>>> import numpy as np
>>> from numpy import linalg as LA
>>> np.set_printoptions(precision=3, suppress=True, linewidth=120)
>>> K = np.load("out15.npy")
>>> K
array([[-1, -7, -5],
       [ 0,  3,  6],
       [ 0,  0,  7]])
>>> Uu, sig, vt = LA.svd(K)
>>> sig
array([11.978,  5.04 ,  0.348])
>>> M2 = Uu[:, :2] @ np.diag(sig[:2]) @ vt[:2]
>>> M2
array([[-0.881, -7.017, -4.997],
       [ 0.282,  2.96 ,  6.006],
       [-0.158,  0.022,  6.996]])
>>> LA.matrix_rank(M2)
np.int64(2)
>>> LA.matrix_rank(K, rtol=0.05)
np.int64(2)
>>> round(LA.norm(K - M2, 2), 3), round(float(sig[2]), 3)
(np.float64(0.348), 0.348)
>>> blk = np.stack([M2, -2 * M2, M2[::-1]])
>>> LA.norm(blk, axis=(1, 2))
array([12.995, 25.991, 12.995])
>>> LA.matrix_rank(blk)
array([2, 2, 2])
>>> LA.matrix_rank(blk.reshape(3, -1))
np.int64(2)
>>> np.einsum("bij,cij->bc", blk, blk)
array([[ 168.879, -337.758,  -25.043],
       [-337.758,  675.516,   50.086],
       [ -25.043,   50.086,  168.879]])
>>> np.round(LA.det(blk), 3) + 0
array([0., 0., 0.])
>>> blk.shape
(3, 3, 3)
>>> E = np.loadtxt("mat.csv", delimiter=",")
>>> E
array([[ -2.,   0.,   2.,   1.,   1.],
       [  1.,  -1.,   3.,   6.,   0.],
       [  0.,  -6.,   7.,   4.,  -3.],
       [  5.,  -1.,   8.,   4.,  -6.],
       [  4.,  -2.,  12.,   7.,  -3.],
       [  2.,  -2.,  11.,   8.,  -6.],
       [ -2.,  -1.,  16.,  13.,  -8.],
       [ -1.,  -3.,  11.,  10., -12.],
       [  2.,  -8.,  13.,  15., -17.],
       [  3., -12.,  11.,  14., -19.],
       [  8., -10.,  15.,  12., -24.],
       [  6., -10.,  12.,  17., -20.],
       [  8., -12.,  10.,  19., -25.],
       [ 13., -10.,   6.,  23., -21.],
       [ 18., -12.,   4.,  20., -24.],
       [ 23., -14.,   0.,  23., -26.],
       [ 21., -13.,   3.,  24., -22.],
       [ 24., -11.,   6.,  26., -27.]])
>>> Q, vecs = LA.qr(E[:, :2])[0], LA.qr(E[:, 2:])[0]
>>> sig = LA.svd(Q.T @ vecs, compute_uv=False)
>>> sig
array([0.985, 0.683])
>>> round(float(LA.norm(Q @ Q.T - vecs @ vecs.T, 2)), 3)
1.0
>>> cov = np.cov(E, rowvar=False)
>>> np.corrcoef(E.T)
array([[ 1.   , -0.755, -0.51 ,  0.833, -0.762],
       [-0.755,  1.   ,  0.199, -0.841,  0.921],
       [-0.51 ,  0.199,  1.   , -0.18 ,  0.031],
       [ 0.833, -0.841, -0.18 ,  1.   , -0.901],
       [-0.762,  0.921,  0.031, -0.901,  1.   ]])
>>> round(float(np.corrcoef(E[:, 2], E[:, 3])[0, 1]), 3)
-0.18
>>> cen = (E - E.mean(axis=0)) / E.std(axis=0)
>>> cen.std(axis=0)
array([1., 1., 1., 1., 1.])
>>> beta = LA.lstsq(np.delete(cen, 2, axis=1), cen[:, 2])[0]
>>> beta
array([-1.098,  0.745,  0.094, -1.408])
>>> np.abs(beta).argmax()
np.int64(3)
>>> M2 = np.c_[E[:, :1] @ np.array([[-3]]), np.array([-2, -5, 1, 3, 5, 4, 0, -2, 1, 5, -1, 5, -4, 1, 1, 4, -1, 5])]
>>> M2
array([[  6.,  -2.],
       [ -3.,  -5.],
       [  0.,   1.],
       [-15.,   3.],
       [-12.,   5.],
       [ -6.,   4.],
       [  6.,   0.],
       [  3.,  -2.],
       [ -6.,   1.],
       [ -9.,   5.],
       [-24.,  -1.],
       [-18.,   5.],
       [-24.,  -4.],
       [-39.,   1.],
       [-54.,   1.],
       [-69.,   4.],
       [-63.,  -1.],
       [-72.,   5.]])
>>> np.round(LA.lstsq(E, M2[:, 0])[0], 3) + 0
array([-3.,  0.,  0.,  0.,  0.])
>>> np.round(LA.norm(M2 - E @ LA.lstsq(E, M2)[0], axis=0), 3) + 0
array([ 0.   , 11.468])
>>> u, g = E[7], E[4]
>>> u @ u
np.float64(375.0)
>>> u @ g
np.float64(240.0)
>>> pr = (u @ g) / (u @ u) * u
>>> pr
array([-0.64, -1.92,  7.04,  6.4 , -7.68])
>>> round(float(LA.norm(u + g) ** 2 + LA.norm(u - g) ** 2), 3)
1194.0
>>> LA.matrix_rank(np.outer(u, g))
np.int64(1)
>>> g - pr
array([ 4.64, -0.08,  4.96,  0.6 ,  4.68])
>>> M = np.loadtxt("a.csv", delimiter=",")
>>> M
array([[-1.015,  2.873, -5.532, -3.055,  7.126],
       [-5.849,  0.228,  0.394, -3.648, -7.23 ],
       [ 8.37 , -2.8  , -4.027,  1.049, -2.187],
       [-4.409,  2.534,  1.927, -1.867,  8.182],
       [-3.091,  2.653,  7.361, -4.086, -3.54 ],
       [-5.56 , -6.588, -3.538,  3.324,  1.459],
       [ 0.75 ,  4.402, -4.382, -6.164,  4.782],
       [ 2.389,  5.17 ,  3.517,  4.085, -6.206],
       [ 1.753,  1.147, -7.342, -4.95 ,  4.147],
       [-6.795,  6.31 , -2.698,  2.527, -0.589],
       [-4.449, -0.382,  7.118, -4.556, -2.938],
       [ 0.834,  8.398,  3.574, -1.334,  3.772],
       [-7.415, -1.097,  4.443, -2.577, -4.175],
       [ 1.201,  5.698, -4.709, -1.958, -6.331],
       [ 0.624, -4.738,  7.915,  2.148, -3.147],
       [ 3.261, -3.445, -0.763, -8.103, -3.356],
       [ 2.389,  6.816,  3.968, -2.127,  5.25 ],
       [ 1.331, -0.425, -0.517, -0.908, -9.847],
       [-1.931, -5.867, -6.782,  3.737, -1.371]])
>>> cen = M - M.mean(axis=1)
Traceback (most recent call last):
  File "<python-input-47>", line 1, in <module>
    cen = M - M.mean(axis=1)
          ~~^~~~~~~~~~~~~~~~
ValueError: operands could not be broadcast together with shapes (19,5) (19,) 
>>> cen = M - M.mean(axis=0)
>>> Uu, sig, vt = LA.svd(cen, full_matrices=False)
>>> LA.matrix_rank(cen)
np.int64(5)
>>> round((sig ** 2).sum() ** 2 / (sig ** 4).sum(), 3)
np.float64(4.239)
>>> sig ** 2 / (sig ** 2).sum()
array([0.332, 0.26 , 0.178, 0.121, 0.11 ])
